In [1]: import numpy as np

In [2]: np.set_printoptions(precision=1, suppress=True, linewidth=120)

In [3]: m1 = np.load("x.npy")

In [4]: m1
Out[4]: 
array([[ 4,  0,  6,  3,  9],
       [ 5,  6,  0,  3,  6],
       [24, 24,  6, 15, 33]])

In [5]: A2 = m1 / np.sqrt((m1 ** 2).mean(axis=1, keepdims=True))

In [6]: np.linalg.matrix_rank(A2) == np.linalg.matrix_rank(m1)
Out[6]: np.True_

In [7]: np.linalg.matrix_rank(m1 - m1.mean(axis=1, keepdims=True))
Out[7]: np.int64(2)

In [8]: A2[1]
Out[8]: array([1.1, 1.3, 0. , 0.7, 1.3])

In [9]: np.round(np.linalg.norm(m1, 2) / np.linalg.norm(m1), 1)
Out[9]: np.float64(1.0)

In [10]: np.linalg.matrix_rank(m1, rtol=0.1)
Out[10]: np.int64(2)

In [11]: rk = np.linalg.matrix_rank(m1)

In [12]: rk
Out[12]: np.int64(2)

In [13]: N = np.linalg.svd(m1)[2][rk:].T

In [14]: np.round(N @ N.T, 1) + 0
Out[14]: 
array([[ 0.8, -0.3,  0. , -0.1, -0.3],
       [-0.3,  0.4,  0.4, -0.1, -0.1],
       [ 0. ,  0.4,  0.5, -0.1, -0.3],
       [-0.1, -0.1, -0.1,  0.9, -0.2],
       [-0.3, -0.1, -0.3, -0.2,  0.4]])

In [15]: [int(np.linalg.matrix_rank(m1[:i])) for i in range(1, len(m1) + 1)]
Out[15]: [1, 2, 2]

In [16]: Uu, sv, vt = np.linalg.svd(m1)

In [17]: sv.round(1) + 0
Out[17]: array([51.9,  7.4,  0. ])

In [18]: np.argmax(sv[:-1] / (sv[1:] + 1e-6)) + 1
Out[18]: np.int64(2)

In [19]: A2 = Uu[:, :2] @ np.diag(sv[:2]) @ vt[:2]

In [20]: np.round(np.linalg.norm(m1 - A2) / np.linalg.norm(m1), 1)
Out[20]: np.float64(0.0)

In [21]: A2.round(1) + 0
Out[21]: 
array([[ 4.,  0.,  6.,  3.,  9.],
       [ 5.,  6.,  0.,  3.,  6.],
       [24., 24.,  6., 15., 33.]])

In [22]: round(float(np.abs(m1 - A2).max()), 1)
Out[22]: 0.0
